$ python -q
>>> import numpy as np
>>> np.set_printoptions(precision=2, suppress=True, linewidth=160)
>>> rnd = lambda a: np.round(a, 2) + 0
>>> mat = np.array([[-1.5, 0.3, -1.4], [-1.8, -0.6, -0.7], [0.8, -0.6, 1.6]])
>>> mat
array([[-1.5,  0.3, -1.4],
       [-1.8, -0.6, -0.7],
       [ 0.8, -0.6,  1.6]])
>>> rng = np.random.default_rng(2285)
>>> idx = rng.permutation(3)
>>> idx
array([0, 2, 1])
>>> M2 = mat[idx][:, idx]
>>> rnd(np.sort(np.abs(np.linalg.eigvals(M2))))
array([0.47, 1.1 , 1.12])
>>> np.allclose(M2, mat)
False
>>> np.diag(M2)
array([-1.5,  1.6, -0.6])
>>> K = np.load("mat.npy")
>>> K
array([[ 0,  2,  1,  3],
       [ 0,  0,  0,  0],
       [ 2, -6, -4, -2],
       [ 0,  0,  0,  0],
       [-1, -3, -2, -3],
       [ 0,  0,  0,  0],
       [ 0,  0,  0,  0],
       [ 3,  0,  3,  1],
       [-1, -3, -2, -3],
       [ 3, -2,  2, -2],
       [-1, -3, -2, -3],
       [-1, -3, -2, -3],
       [ 5, -8, -2, -4],
       [ 2, -6, -4, -2]])
>>> cent = K[[7, 12]].astype(float)
>>> for _ in range(7):
...     idx = np.linalg.norm(K[:, None] - cent, axis=-1).argmin(axis=1)
...     cent = np.array([K[idx == j].mean(axis=0) for j in range(2)])
... 
>>> idx
array([0, 0, 1, 0, 1, 0, 0, 0, 1, 0, 1, 1, 1, 1])
>>> np.abs(cent[1] - cent[0]).argmax()
np.int64(1)
>>> O, Rm = np.linalg.qr(K)
>>> rnd(Rm)
array([[ -7.42,   7.82,   0.4 ,   2.56],
       [  0.  , -10.9 ,  -7.6 ,  -7.52],
       [  0.  ,   0.  ,   2.85,  -2.87],
       [  0.  ,   0.  ,   0.  ,  -1.63]])
>>> O.shape, Rm.shape
((14, 4), (4, 4))
>>> rnd(np.abs(np.diag(Rm)))
array([ 7.42, 10.9 ,  2.85,  1.63])
>>> rnd(abs(Rm[0, 0])), rnd(np.linalg.norm(K[:, 0]))
(np.float64(7.42), np.float64(7.42))
>>> np.trace(O @ O.T)
np.float64(4.0)
>>> rnd(O @ Rm)
array([[ 0.,  2.,  1.,  3.],
       [ 0.,  0.,  0.,  0.],
       [ 2., -6., -4., -2.],
       [ 0.,  0.,  0.,  0.],
       [-1., -3., -2., -3.],
       [ 0.,  0.,  0.,  0.],
       [ 0.,  0.,  0.,  0.],
       [ 3.,  0.,  3.,  1.],
       [-1., -3., -2., -3.],
       [ 3., -2.,  2., -2.],
       [-1., -3., -2., -3.],
       [-1., -3., -2., -3.],
       [ 5., -8., -2., -4.],
       [ 2., -6., -4., -2.]])
>>> rnd(O.T @ O)
array([[1., 0., 0., 0.],
       [0., 1., 0., 0.],
       [0., 0., 1., 0.],
       [0., 0., 0., 1.]])
>>> Ac = K - K.mean(axis=0)
>>> V = np.linalg.svd(Ac)[2][:3]
>>> M2 = Ac - Ac @ V.T @ V
>>> rnd((Ac @ V.T).std(axis=0))
array([3.65, 2.  , 1.1 ])
>>> rnd(np.cov(Ac @ V.T, rowvar=False))
array([[14.34,  0.  ,  0.  ],
       [ 0.  ,  4.32,  0.  ],
       [ 0.  ,  0.  ,  1.3 ]])
>>> rnd(np.diag(V.T @ V))
array([0.77, 0.6 , 0.77, 0.85])
>>> np.linalg.norm(M2, axis=1).round(6).argmax()
np.int64(7)
>>> rnd(np.linalg.norm(M2) / np.linalg.norm(Ac))
np.float64(0.03)
